$ python -q
>>> import numpy as np
>>> np.set_printoptions(precision=1, suppress=True, linewidth=140, floatmode="fixed")
>>> A = np.load("x.npy")
>>> A
array([[2, 2, 2, 2, 1],
       [1, 1, 0, 1, 1],
       [0, 2, 1, 0, 1],
       [2, 0, 2, 1, 0],
       [1, 1, 0, 0, 0]])
>>> proj = np.triu(np.array([[3, 2, 2, 1, 2],
...     [0, 1, 1, 2, 3],
...     [1, 1, 3, 2, 2],
...     [1, 2, 2, 3, 2],
...     [1, 1, 0, 1, 1]]), 1) + np.eye(5)
>>> B = proj @ A @ np.linalg.inv(proj)
>>> print(np.trace(B), np.trace(A))
5.0 5
>>> np.poly(B)
array([  1.0,  -5.0,   1.0,  -5.0, -12.0,  -6.0])
>>> np.linalg.matrix_rank(B)
np.int64(5)
>>> round(np.linalg.det(B), 1)
np.float64(6.0)
>>> m1 = np.load("m.npy")
>>> print(m1)
[[-19.5  20.9  20.8]
 [-18.5  20.8  20.8]
 [-20.5  21.2  19.9]
 [-20.2  21.0  21.2]
 [-18.2  20.3  18.7]
 [-19.4  19.9  17.5]
 [-19.5  23.2  20.1]
 [-19.2  20.2  21.4]
 [-20.4  17.6  19.0]
 [-18.7  20.4  22.3]
 [-20.1  20.7  18.2]
 [-19.5  18.0  18.7]
 [-20.1  20.3  21.0]
 [-18.6  20.4  18.0]
 [-21.8  20.6  20.8]
 [-19.0  20.8  20.4]
 [-20.4  20.5  22.1]]
>>> B = np.c_[m1[:, :1] @ np.array([[1]]), np.array([3, -3, -1, -2, -1, 1, 2, -3, 2, -2, 3, 0, 3, 2, 1, 1, 2])]
>>> B
array([[-19.5,   3.0],
       [-18.5,  -3.0],
       [-20.5,  -1.0],
       [-20.2,  -2.0],
       [-18.2,  -1.0],
       [-19.4,   1.0],
       [-19.5,   2.0],
       [-19.2,  -3.0],
       [-20.4,   2.0],
       [-18.7,  -2.0],
       [-20.1,   3.0],
       [-19.5,   0.0],
       [-20.1,   3.0],
       [-18.6,   2.0],
       [-21.8,   1.0],
       [-19.0,   1.0],
       [-20.4,   2.0]])
>>> np.round(np.linalg.lstsq(m1, B[:, 0])[0], 1) + 0
array([1.0, 0.0, 0.0])
>>> np.linalg.matrix_rank(np.c_[m1, B])
np.int64(4)
>>> np.linalg.matrix_rank(B)
np.int64(2)
>>> print(np.argsort(-np.linalg.norm(m1, axis=0).round(6), kind="stable")[:3])
[1 2 0]
>>> print(round(np.log10(np.linalg.cond(m1))))
2
>>> Q, R = np.linalg.qr(m1)
>>> R
array([[ 81.0, -84.0, -82.6],
       [  0.0,  -6.3,  -3.2],
       [  0.0,   0.0,   5.5]])
>>> round(float(abs(R[0, 0])), 1), round(np.linalg.norm(m1[:, 0]), 1)
(81.0, np.float64(81.0))
>>> E = np.load("test19.npy")
>>> E
array([[0, 0, 1, 1, 1],
       [0, 0, 1, 0, 0],
       [1, 1, 0, 1, 1],
       [1, 0, 1, 0, 0],
       [1, 0, 1, 0, 0]])
>>> x = np.array([-3, -1, 3])
>>> target = m1 @ x
>>> np.linalg.solve(m1.T @ m1, m1.T @ target)
array([-3.0, -1.0,  3.0])
>>> rng = np.random.default_rng(7490)
>>> target = target + 0.1 * rng.normal(size=17)
>>> target
array([100.1,  97.0,  99.9, 103.1,  90.4,  90.7,  95.7, 101.6, 100.5, 102.8,  94.4,  96.7, 103.1,  89.5, 107.2,  97.3, 107.1])
>>> b, *_ = np.linalg.lstsq(m1, target)
>>> b.round()
array([-3.0, -1.0,  3.0])
>>> round(np.linalg.norm(target - m1 @ b), 1)
np.float64(0.4)
>>> ev, evecs = np.linalg.eigh(E)
>>> x = np.array([0, -1, -2, 0, 1])
>>> x @ E @ x / (x @ x), round(ev[0], 1), round(float(ev[-1]), 1)
(np.float64(0.0), np.float64(-1.7), 2.7)
>>> print(np.abs(E).sum(axis=1).max(), round(np.abs(ev).max(), 1))
4 2.7
>>> evecs * np.abs(ev) @ evecs.T
array([[ 1.6,  0.4,  0.6,  0.2,  0.2],
       [ 0.4,  0.7, -0.2,  0.4,  0.4],
       [ 0.6, -0.2,  1.9,  0.3,  0.3],
       [ 0.2,  0.4,  0.3,  0.9,  0.9],
       [ 0.2,  0.4,  0.3,  0.9,  0.9]])
>>> evecs * np.maximum(ev, 0) @ evecs.T
array([[0.8, 0.2, 0.8, 0.6, 0.6],
       [0.2, 0.4, 0.4, 0.2, 0.2],
       [0.8, 0.4, 0.9, 0.6, 0.6],
       [0.6, 0.2, 0.6, 0.5, 0.5],
       [0.6, 0.2, 0.6, 0.5, 0.5]])
>>> np.round(np.linalg.eigvalsh(E[1:, 1:]), 1) + 0
array([-1.7,  0.0,  0.0,  1.7])
>>> print(x @ E @ x)
0
>>> data = np.load("a.npy")
>>> data
array([[ 1.2,  0.7],
       [ 1.4, -1.5]])
>>> x = np.array([-2, 3])
>>> target = data @ x
>>> b, lr = np.zeros(2), 1 / np.linalg.norm(data, 2) ** 2
>>> for i in range(15):
...     b -= lr * data.T @ (data @ b - target)
...     if i % 5 == 0: print(i, round(np.linalg.norm(data @ b - target), 1))
... 
0 0.9
5 0.1
10 0.0
>>> b
array([-2.0,  3.0])
>>> np.round(np.linalg.cond(data), 1)
np.float64(1.6)
>>> F = np.load("dump.npy")
>>> F
array([[1.0, 0.7, 0.5, 0.3],
       [0.7, 1.0, 0.7, 0.5],
       [0.5, 0.7, 1.0, 0.7],
       [0.3, 0.5, 0.7, 1.0]])
>>> left, sigma, VT = np.linalg.svd(E)
>>> np.argmax(sigma[:-1] / (sigma[1:] + 1e-6)) + 1
np.int64(4)
>>> sigma.round(1) + 0
array([2.7, 1.7, 1.3, 0.3, 0.0])
>>> B = left[:, :4] @ np.diag(sigma[:4]) @ VT[:4]
>>> B.round(1) + 0
array([[0.0, 0.0, 1.0, 1.0, 1.0],
       [0.0, 0.0, 1.0, 0.0, 0.0],
       [1.0, 1.0, 0.0, 1.0, 1.0],
       [1.0, 0.0, 1.0, 0.0, 0.0],
       [1.0, 0.0, 1.0, 0.0, 0.0]])
>>> L = np.linalg.cholesky(F)
>>> F / np.sqrt(np.outer(np.diag(F), np.diag(F)))
array([[1.0, 0.7, 0.5, 0.3],
       [0.7, 1.0, 0.7, 0.5],
       [0.5, 0.7, 1.0, 0.7],
       [0.3, 0.5, 0.7, 1.0]])
>>> np.diag(L) ** 2
array([1.0, 0.5, 0.5, 0.5])
>>> np.round(np.prod(np.diag(L)) ** 2, 1), round(float(np.linalg.det(F)), 1)
(np.float64(0.1), 0.1)
>>> x = np.ones(4)
>>> for _ in range(6):
...     x = F @ x
...     x /= np.linalg.norm(x)
...     print(round(x @ F @ x, 1))
... 
2.7
2.7
2.7
2.7
2.7
2.7
>>> np.round(np.linalg.eigvalsh(F)[-1], 1)
np.float64(2.7)
>>> print(x)
[0.5 0.5 0.5 0.5]
>>> ev, evecs = np.linalg.eigh(F)
>>> x = np.array([8, 1, -3, 7])
>>> round(float(x @ F @ x / (x @ x)), 1), round(ev[0], 1), np.round(ev[-1], 1)
(1.0, np.float64(0.2), np.float64(2.7))
>>> print(evecs * np.abs(ev) @ evecs.T)
[[1.0 0.7 0.5 0.3]
 [0.7 1.0 0.7 0.5]
 [0.5 0.7 1.0 0.7]
 [0.3 0.5 0.7 1.0]]
>>> print(evecs * np.maximum(ev, 0) @ evecs.T)
[[1.0 0.7 0.5 0.3]
 [0.7 1.0 0.7 0.5]
 [0.5 0.7 1.0 0.7]
 [0.3 0.5 0.7 1.0]]
>>> round(float(x @ F @ x), 1)
117.2
>>> evecs * np.sqrt(ev) @ evecs.T
array([[0.9, 0.3, 0.2, 0.1],
       [0.3, 0.9, 0.3, 0.2],
       [0.2, 0.3, 0.9, 0.3],
       [0.1, 0.2, 0.3, 0.9]])
>>> (np.sign(evecs[:, -1].round(6)) == np.sign(evecs[0, -1].round(6))).astype(int)
array([1, 1, 1, 1])
>>> np.linalg.eigvalsh(F[1:, 1:])
array([0.2, 0.5, 2.3])
